% ipython --no-banner

In [1]: import numpy as np

In [2]: np.set_printoptions(precision=2, suppress=True, linewidth=140, sign=" ")

In [3]: X = 4 * np.eye(7) + np.ones((7, 7))

In [4]: X
Out[4]: 
array([[ 5.,  1.,  1.,  1.,  1.,  1.,  1.],
       [ 1.,  5.,  1.,  1.,  1.,  1.,  1.],
       [ 1.,  1.,  5.,  1.,  1.,  1.,  1.],
       [ 1.,  1.,  1.,  5.,  1.,  1.,  1.],
       [ 1.,  1.,  1.,  1.,  5.,  1.,  1.],
       [ 1.,  1.,  1.,  1.,  1.,  5.,  1.],
       [ 1.,  1.,  1.,  1.,  1.,  1.,  5.]])

In [5]: r0 = np.array([5, -3, 3])

In [6]: np.correlate(X[4], X[6], "full")
Out[6]: array([  5.,   6.,   7.,   8.,  29.,  14.,  15.,  10.,   9.,   8.,   7.,   2.,   1.])

In [7]: np.cross(X[4, :3], X[6, :3])
Out[7]: array([ 0.,  0.,  0.])

In [8]: np.array([np.convolve(row, r0, "same") for row in X])
Out[8]: 
array([[-10.,  17.,   5.,   5.,   5.,   5.,   0.],
       [ 22.,  -7.,  17.,   5.,   5.,   5.,   0.],
       [  2.,  25.,  -7.,  17.,   5.,   5.,   0.],
       [  2.,   5.,  25.,  -7.,  17.,   5.,   0.],
       [  2.,   5.,   5.,  25.,  -7.,  17.,   0.],
       [  2.,   5.,   5.,   5.,  25.,  -7.,  12.],
       [  2.,   5.,   5.,   5.,   5.,  25., -12.]])

In [9]: L = np.linalg.cholesky(X)

In [10]: X / np.sqrt(np.outer(np.diag(X), np.diag(X)))
Out[10]: 
array([[ 1. ,  0.2,  0.2,  0.2,  0.2,  0.2,  0.2],
       [ 0.2,  1. ,  0.2,  0.2,  0.2,  0.2,  0.2],
       [ 0.2,  0.2,  1. ,  0.2,  0.2,  0.2,  0.2],
       [ 0.2,  0.2,  0.2,  1. ,  0.2,  0.2,  0.2],
       [ 0.2,  0.2,  0.2,  0.2,  1. ,  0.2,  0.2],
       [ 0.2,  0.2,  0.2,  0.2,  0.2,  1. ,  0.2],
       [ 0.2,  0.2,  0.2,  0.2,  0.2,  0.2,  1. ]])

In [11]: round(np.prod(np.diag(L)) ** 2, 2), round(float(np.linalg.det(X)), 2)
Out[11]: (np.float64(45056.0), 45056.0)

In [12]: out = np.linalg.inv(X)

In [13]: np.round(np.linalg.cond(X), 2)
Out[13]: np.float64(2.75)

In [14]: round(np.linalg.det(X) * np.linalg.det(out), 2)
Out[14]: np.float64(1.0)

In [15]: (np.abs(out) > 1e-9).astype(int)
Out[15]: 
array([[ 1,  1,  1,  1,  1,  1,  1],
       [ 1,  1,  1,  1,  1,  1,  1],
       [ 1,  1,  1,  1,  1,  1,  1],
       [ 1,  1,  1,  1,  1,  1,  1],
       [ 1,  1,  1,  1,  1,  1,  1],
       [ 1,  1,  1,  1,  1,  1,  1],
       [ 1,  1,  1,  1,  1,  1,  1]])

In [16]: round(np.linalg.slogdet(X)[0], 2)
Out[16]: np.float64(1.0)

In [17]: np.round(X @ out, 2) + 0
Out[17]: 
array([[ 1.,  0.,  0.,  0.,  0.,  0.,  0.],
       [ 0.,  1.,  0.,  0.,  0.,  0.,  0.],
       [ 0.,  0.,  1.,  0.,  0.,  0.,  0.],
       [ 0.,  0.,  0.,  1.,  0.,  0.,  0.],
       [ 0.,  0.,  0.,  0.,  1.,  0.,  0.],
       [ 0.,  0.,  0.,  0.,  0.,  1.,  0.],
       [ 0.,  0.,  0.,  0.,  0.,  0.,  1.]])

In [18]: np.linalg.det(X) * out
Out[18]: 
array([[10240., -1024., -1024., -1024., -1024., -1024., -1024.],
       [-1024., 10240., -1024., -1024., -1024., -1024., -1024.],
       [-1024., -1024., 10240., -1024., -1024., -1024., -1024.],
       [-1024., -1024., -1024., 10240., -1024., -1024., -1024.],
       [-1024., -1024., -1024., -1024., 10240., -1024., -1024.],
       [-1024., -1024., -1024., -1024., -1024., 10240., -1024.],
       [-1024., -1024., -1024., -1024., -1024., -1024., 10240.]])
